$ ipython --no-banner

In [1]: import numpy as np

In [2]: import numpy.linalg as la

In [3]: np.set_printoptions(precision=2, suppress=True, linewidth=160)

In [4]: M2 = np.array([[0, -1, 4, -4, -1, 0, 2, 4],
   ...:     [4, 2, -5, 1, -5, -2, -1, -3],
   ...:     [-4, 1, 0, -1, 1, 0, -1, -2],
   ...:     [5, 2, -5, 3, 5, -5, 4, 3],
   ...:     [0, 0, 1, 4, 5, -3, 0, 1],
   ...:     [2, 0, 3, 3, 5, 3, -2, -2],
   ...:     [5, 0, -3, 2, 3, 0, -4, 3],
   ...:     [-4, -2, -5, -3, 3, -1, 3, -4]])

In [5]: M = np.tril(M2)

In [6]: M
Out[6]: 
array([[ 0,  0,  0,  0,  0,  0,  0,  0],
       [ 4,  2,  0,  0,  0,  0,  0,  0],
       [-4,  1,  0,  0,  0,  0,  0,  0],
       [ 5,  2, -5,  3,  0,  0,  0,  0],
       [ 0,  0,  1,  4,  5,  0,  0,  0],
       [ 2,  0,  3,  3,  5,  3,  0,  0],
       [ 5,  0, -3,  2,  3,  0, -4,  0],
       [-4, -2, -5, -3,  3, -1,  3, -4]])

In [7]: la.matrix_rank(M - M[0, 0] * np.eye(8))
Out[7]: np.int64(7)

In [8]: np.sort(la.eigvals(M))
Out[8]: array([-4., -4.,  0.,  0.,  2.,  3.,  3.,  5.])

In [9]: M @ M
Out[9]: 
array([[  0,   0,   0,   0,   0,   0,   0,   0],
       [  8,   4,   0,   0,   0,   0,   0,   0],
       [  4,   2,   0,   0,   0,   0,   0,   0],
       [ 43,   5, -15,   9,   0,   0,   0,   0],
       [ 16,   9, -15,  32,  25,   0,   0,   0],
       [  9,   9,  -1,  38,  40,   9,   0,   0],
       [  2,   1,   5,  10,   3,   0,  16,   0],
       [ 26,  -7,  26,  18,   7,   1, -24,  16]])

In [10]: [int(la.matrix_rank(la.matrix_power(M, p))) for p in range(1, 9)]
Out[10]: [7, 6, 6, 6, 6, 6, 6, 6]

In [11]: la.matrix_rank(M, rtol=0.1)
Out[11]: np.int64(7)

In [12]: np.argsort(-la.norm(M, axis=0).round(6), kind="stable")[:3]
Out[12]: array([0, 2, 4])

In [13]: [round(float(x), 2) for x in la.svd(M, compute_uv=False)[:3]]
Out[13]: [12.46, 9.11, 8.77]

In [14]: rng = np.random.default_rng(547822)

In [15]: M2 = M + rng.integers(-2, 3, (8, 7)) @ rng.integers(-2, 3, (7, 8))

In [16]: M2
Out[16]: 
array([[ 13,   2,   0, -12,  -3,  -4,  -3,  12],
       [  2,   9,  -1,  10,   0, -11,  -3,  -1],
       [-17,  -5,   1,   3,   5,   5,   6, -10],
       [  7,  -1, -17,   2,   9,   2,   0,  -5],
       [  0,   5,   6,  15,  -4,  -8,  -8,  -2],
       [  6,  -1,   2,  -1,   2,   6,  -3,   1],
       [ 12,   0,  -6,   0,   5,  -7,  -6,   4],
       [-13,  -7,  -1,   5,   2,   1,   4, -13]])

In [17]: np.abs(M2 - M).sum(axis=1)
Out[17]: array([49, 35, 49, 34, 48, 20, 27, 39])

In [18]: M2 - M
Out[18]: 
array([[ 13,   2,   0, -12,  -3,  -4,  -3,  12],
       [ -2,   7,  -1,  10,   0, -11,  -3,  -1],
       [-13,  -6,   1,   3,   5,   5,   6, -10],
       [  2,  -3, -12,  -1,   9,   2,   0,  -5],
       [  0,   5,   5,  11,  -9,  -8,  -8,  -2],
       [  4,  -1,  -1,  -4,  -3,   3,  -3,   1],
       [  7,   0,  -3,  -2,   2,  -7,  -2,   4],
       [ -9,  -5,   4,   8,  -1,   2,   1,  -9]])

In [19]: A = np.array([[-0.1, 0.6, -0.8, -0.2, -0.1, 0.0, 0.8, 0.6, -1.6, 1.4],
    ...:     [1.6, 0.8, 0.5, 0.2, 1.0, -0.2, -1.5, 0.6, -0.2, -2.3],
    ...:     [-0.9, 1.5, 0.0, -1.6, -0.5, 1.0, -0.9, 0.3, -1.3, -0.3],
    ...:     [-0.5, 0.5, 0.6, -1.5, -0.6, 0.5, 0.9, -0.8, -0.7, -0.5]])

In [20]: A
Out[20]: 
array([[-0.1,  0.6, -0.8, -0.2, -0.1,  0. ,  0.8,  0.6, -1.6,  1.4],
       [ 1.6,  0.8,  0.5,  0.2,  1. , -0.2, -1.5,  0.6, -0.2, -2.3],
       [-0.9,  1.5,  0. , -1.6, -0.5,  1. , -0.9,  0.3, -1.3, -0.3],
       [-0.5,  0.5,  0.6, -1.5, -0.6,  0.5,  0.9, -0.8, -0.7, -0.5]])

In [21]: M2 = A / la.norm(A, axis=1, keepdims=True)

In [22]: G = M2 @ M2.T

In [23]: G[2]
Out[23]: array([0.31, 0.11, 1.  , 0.59])

In [24]: ang = np.radians(120)

In [25]: R = np.eye(10)

In [26]: R[5, 5] = R[6, 6] = np.cos(ang)

In [27]: R[5, 6], R[6, 5] = -np.sin(ang), np.sin(ang)

In [28]: R
Out[28]: 
array([[ 1.  ,  0.  ,  0.  ,  0.  ,  0.  ,  0.  ,  0.  ,  0.  ,  0.  ,  0.  ],
       [ 0.  ,  1.  ,  0.  ,  0.  ,  0.  ,  0.  ,  0.  ,  0.  ,  0.  ,  0.  ],
       [ 0.  ,  0.  ,  1.  ,  0.  ,  0.  ,  0.  ,  0.  ,  0.  ,  0.  ,  0.  ],
       [ 0.  ,  0.  ,  0.  ,  1.  ,  0.  ,  0.  ,  0.  ,  0.  ,  0.  ,  0.  ],
       [ 0.  ,  0.  ,  0.  ,  0.  ,  1.  ,  0.  ,  0.  ,  0.  ,  0.  ,  0.  ],
       [ 0.  ,  0.  ,  0.  ,  0.  ,  0.  , -0.5 , -0.87,  0.  ,  0.  ,  0.  ],
       [ 0.  ,  0.  ,  0.  ,  0.  ,  0.  ,  0.87, -0.5 ,  0.  ,  0.  ,  0.  ],
       [ 0.  ,  0.  ,  0.  ,  0.  ,  0.  ,  0.  ,  0.  ,  1.  ,  0.  ,  0.  ],
       [ 0.  ,  0.  ,  0.  ,  0.  ,  0.  ,  0.  ,  0.  ,  0.  ,  1.  ,  0.  ],
       [ 0.  ,  0.  ,  0.  ,  0.  ,  0.  ,  0.  ,  0.  ,  0.  ,  0.  ,  1.  ]])

In [29]: M2 = A @ R.T

In [30]: la.svd(A, compute_uv=False), la.svd(M2, compute_uv=False)
Out[30]: (array([3.89, 3.56, 2.2 , 1.35]), array([3.89, 3.56, 2.2 , 1.35]))

In [31]: M2
Out[31]: 
array([[-0.1 ,  0.6 , -0.8 , -0.2 , -0.1 , -0.69, -0.4 ,  0.6 , -1.6 ,  1.4 ],
       [ 1.6 ,  0.8 ,  0.5 ,  0.2 ,  1.  ,  1.4 ,  0.58,  0.6 , -0.2 , -2.3 ],
       [-0.9 ,  1.5 ,  0.  , -1.6 , -0.5 ,  0.28,  1.32,  0.3 , -1.3 , -0.3 ],
       [-0.5 ,  0.5 ,  0.6 , -1.5 , -0.6 , -1.03, -0.02, -0.8 , -0.7 , -0.5 ]])

In [32]: np.allclose(A @ A.T, M2 @ M2.T)
Out[32]: True

In [33]: f = np.array([2, 3, -1])

In [34]: np.polyval(f, A[1])
Out[34]: array([ 8.92,  2.68,  1.  , -0.32,  4.  , -1.52, -1.  ,  1.52, -1.52,  2.68])

In [35]: arr = np.load("block2.npy")

In [36]: arr
Out[36]: 
array([[1, 2, 2, 1, 1, 2, 2, 2, 9, 2, 3, 3],
       [1, 2, 0, 1, 0, 1, 2, 2, 3, 3, 1, 1],
       [2, 3, 2, 2, 3, 1, 1, 2, 6, 2, 2, 0],
       [2, 2, 3, 1, 2, 0, 2, 3, 9, 0, 3, 2]])

In [37]: M2 = np.array([[2, 0, -4],
    ...:     [-5, -3, 3],
    ...:     [-5, 1, -3],
    ...:     [3, 5, -1],
    ...:     [-5, 4, 0],
    ...:     [-4, 4, -5],
    ...:     [-4, -2, 4],
    ...:     [2, -4, 1],
    ...:     [4, -1, -3],
    ...:     [2, -5, -3],
    ...:     [-5, -1, -2],
    ...:     [-1, 1, -4]])

In [38]: la.matrix_rank(np.vstack([arr, M2.T]))
Out[38]: np.int64(7)

In [39]: np.einsum("ik,kj->ji", arr, M2)
Out[39]: 
array([[-10,  -1, -16, -11],
       [-18, -27,  -9, -16],
       [-56, -18, -34, -42]])

In [40]: np.einsum("ij->j", arr)
Out[40]: array([ 6,  9,  7,  5,  6,  4,  7,  9, 27,  7,  9,  6])

In [41]: arr @ M2
Out[41]: 
array([[-10, -18, -56],
       [ -1, -27, -18],
       [-16,  -9, -34],
       [-11, -16, -42]])

In [42]: def softmax(z):
    ...:     e = np.exp(z - z.max(axis=-1, keepdims=True))
    ...:     return e / e.sum(axis=-1, keepdims=True)
    ...: 

In [43]: np.round(softmax(M[5]), 2) + 0
Out[43]: array([0.03, 0.  , 0.09, 0.09, 0.68, 0.09, 0.  , 0.  ])

In [44]: S = M @ M.T / np.sqrt(8)

In [45]: np.round(softmax(S + np.triu(np.full(S.shape, -np.inf), 1)), 2) + 0
Out[45]: 
array([[1., 0., 0., 0., 0., 0., 0., 0.],
       [0., 1., 0., 0., 0., 0., 0., 0.],
       [0., 0., 1., 0., 0., 0., 0., 0.],
       [0., 0., 0., 1., 0., 0., 0., 0.],
       [0., 0., 0., 0., 1., 0., 0., 0.],
       [0., 0., 0., 0., 0., 1., 0., 0.],
       [0., 0., 0., 0., 0., 0., 1., 0.],
       [0., 0., 0., 0., 0., 0., 0., 1.]])

In [46]: np.round(la.norm(arr) ** 2 / la.norm(arr, 2) ** 2, 2)
Out[46]: np.float64(1.08)

In [47]: la.norm(arr, axis=0)
Out[47]: array([ 3.16,  4.58,  4.12,  2.65,  3.74,  2.45,  3.61,  4.58, 14.39,  4.12,  4.8 ,  3.74])

In [48]: la.norm(arr, axis=1)
Out[48]: array([11.22,  5.92,  8.94, 11.36])

In [49]: np.round(la.norm(arr, 1), 2), round(la.norm(arr, np.inf), 2)
Out[49]: (np.float64(27.0), np.float64(30.0))
